% python3 -q
>>> import numpy as np
>>> import numpy.linalg as la
>>> np.set_printoptions(precision=2, suppress=True, linewidth=200, floatmode="fixed")
>>> rnd = lambda a: np.round(a, 2) + 0
>>> arr = np.load("arr.npy")
>>> arr
array([[ -62.21,  -81.62, -100.54,  -97.56,   41.43,  -80.55,   61.07,  -19.41],
       [ -59.29,  -78.37, -100.00, -102.34,   40.79,  -79.33,   60.65,  -19.59],
       [ -59.31,  -78.95, -100.17, -100.29,   40.94,  -79.96,   61.44,  -21.05],
       [ -61.05,  -78.13, -100.53, -100.22,   41.19,  -80.31,   62.08,  -20.50],
       [ -59.98,  -80.82, -100.39, -100.42,   38.13,  -79.90,   59.68,  -19.93],
       [ -60.00,  -80.05, -100.01, -100.60,   40.80,  -78.04,   59.36,  -19.03],
       [ -59.52,  -80.91, -100.70,  -98.62,   38.90,  -81.01,   57.66,  -18.77],
       [ -59.75,  -80.55, -100.14, -101.34,   41.26,  -80.77,   61.00,  -20.29],
       [ -61.45,  -81.02, -100.70, -100.03,   38.62,  -79.58,   61.21,  -19.31],
       [ -60.70,  -81.02, -100.10,  -97.75,   39.66,  -80.98,   60.74,  -19.47],
       [ -61.30,  -80.63, -101.45, -100.44,   39.17,  -79.85,   60.10,  -21.23]])
>>> ang = np.radians(72)
>>> Rm = np.eye(8)
>>> Rm[7, 7] = Rm[6, 6] = np.cos(ang)
>>> Rm[7, 6], Rm[6, 7] = -np.sin(ang), np.sin(ang)
>>> print(rnd(Rm))
[[ 1.00  0.00  0.00  0.00  0.00  0.00  0.00  0.00]
 [ 0.00  1.00  0.00  0.00  0.00  0.00  0.00  0.00]
 [ 0.00  0.00  1.00  0.00  0.00  0.00  0.00  0.00]
 [ 0.00  0.00  0.00  1.00  0.00  0.00  0.00  0.00]
 [ 0.00  0.00  0.00  0.00  1.00  0.00  0.00  0.00]
 [ 0.00  0.00  0.00  0.00  0.00  1.00  0.00  0.00]
 [ 0.00  0.00  0.00  0.00  0.00  0.00  0.31  0.95]
 [ 0.00  0.00  0.00  0.00  0.00  0.00 -0.95  0.31]]
>>> A2 = arr @ Rm.T
>>> np.allclose(la.norm(arr, axis=1), la.norm(A2, axis=1))
True
>>> rnd(la.det(Rm)), rnd(np.trace(Rm))
(np.float64(1.0), np.float64(6.62))
>>> np.count_nonzero(Rm)
np.int64(10)
>>> rnd(Rm.mean(axis=0))
array([ 0.12,  0.12,  0.12,  0.12,  0.12,  0.12, -0.08,  0.16])
>>> np.zeros(8, 8)
Traceback (most recent call last):
  File "<python-input-16>", line 1, in <module>
    np.zeros(8, 8)
    ~~~~~~~~^^^^^^
TypeError: Cannot interpret '8' as a data type
>>> rnd(Rm - Rm[0])
array([[ 0.00,  0.00,  0.00,  0.00,  0.00,  0.00,  0.00,  0.00],
       [-1.00,  1.00,  0.00,  0.00,  0.00,  0.00,  0.00,  0.00],
       [-1.00,  0.00,  1.00,  0.00,  0.00,  0.00,  0.00,  0.00],
       [-1.00,  0.00,  0.00,  1.00,  0.00,  0.00,  0.00,  0.00],
       [-1.00,  0.00,  0.00,  0.00,  1.00,  0.00,  0.00,  0.00],
       [-1.00,  0.00,  0.00,  0.00,  0.00,  1.00,  0.00,  0.00],
       [-1.00,  0.00,  0.00,  0.00,  0.00,  0.00,  0.31,  0.95],
       [-1.00,  0.00,  0.00,  0.00,  0.00,  0.00, -0.95,  0.31]])
>>> print(rnd(Rm.sum(axis=0)))
[ 1.00  1.00  1.00  1.00  1.00  1.00 -0.64  1.26]
>>> rnd(la.svd(Rm, compute_uv=False))
array([1.00, 1.00, 1.00, 1.00, 1.00, 1.00, 1.00, 1.00])
>>> la.matrix_rank(Rm)
np.int64(8)
>>> rnd(np.diff(Rm, axis=0))
array([[-1.00,  1.00,  0.00,  0.00,  0.00,  0.00,  0.00,  0.00],
       [ 0.00, -1.00,  1.00,  0.00,  0.00,  0.00,  0.00,  0.00],
       [ 0.00,  0.00, -1.00,  1.00,  0.00,  0.00,  0.00,  0.00],
       [ 0.00,  0.00,  0.00, -1.00,  1.00,  0.00,  0.00,  0.00],
       [ 0.00,  0.00,  0.00,  0.00, -1.00,  1.00,  0.00,  0.00],
       [ 0.00,  0.00,  0.00,  0.00,  0.00, -1.00,  0.31,  0.95],
       [ 0.00,  0.00,  0.00,  0.00,  0.00,  0.00, -1.26, -0.64]])
>>> np.abs(Rm).max()
np.float64(1.0)
>>> data = np.load("m.npy")
>>> data
array([[ 0,  2,  0,  1,  2, -1,  1,  0, -2, -1],
       [-2,  2, -2,  2, -1,  0, -2, -2,  1,  0],
       [-2, -1,  0, -2,  1, -2,  0,  0, -2,  1],
       [-2,  1,  1,  2,  2,  2,  0,  2, -1,  2],
       [ 0, -1,  1, -1,  1, -2, -1,  1, -2,  0],
       [-1,  0, -2,  2,  2,  0,  1,  0,  0,  0],
       [ 0,  0,  2,  1, -1, -2, -1, -1,  1, -1],
       [ 2, -2, -1, -1, -1,  0,  2,  2, -2, -1],
       [ 0,  0,  1,  2, -2, -1, -2, -2, -1, -1],
       [-1,  0,  1,  1,  1, -1,  2,  2,  1, -2],
       [ 1,  1, -1,  0,  1,  2, -2,  0, -2, -1],
       [ 1,  2,  0, -1, -2,  0, -1,  1,  2,  2],
       [-2,  0, -1,  0, -1,  2, -2, -1,  2,  2],
       [-2, -2, -2,  1,  2,  1, -1, -2, -2,  1],
       [ 0,  2, -2, -1,  2,  2,  2, -1, -1,  1],
       [-1, -1,  1, -2,  1,  0,  0,  1,  2, -1]])
>>> blk = np.stack([data, -3 * data, data[::-1]])
>>> print(blk.shape)
(3, 16, 10)
>>> rnd(la.norm(blk, axis=(1, 2)))
array([17.83, 53.50, 17.83])
>>> la.matrix_rank(blk.reshape(3, -1))
np.int64(2)
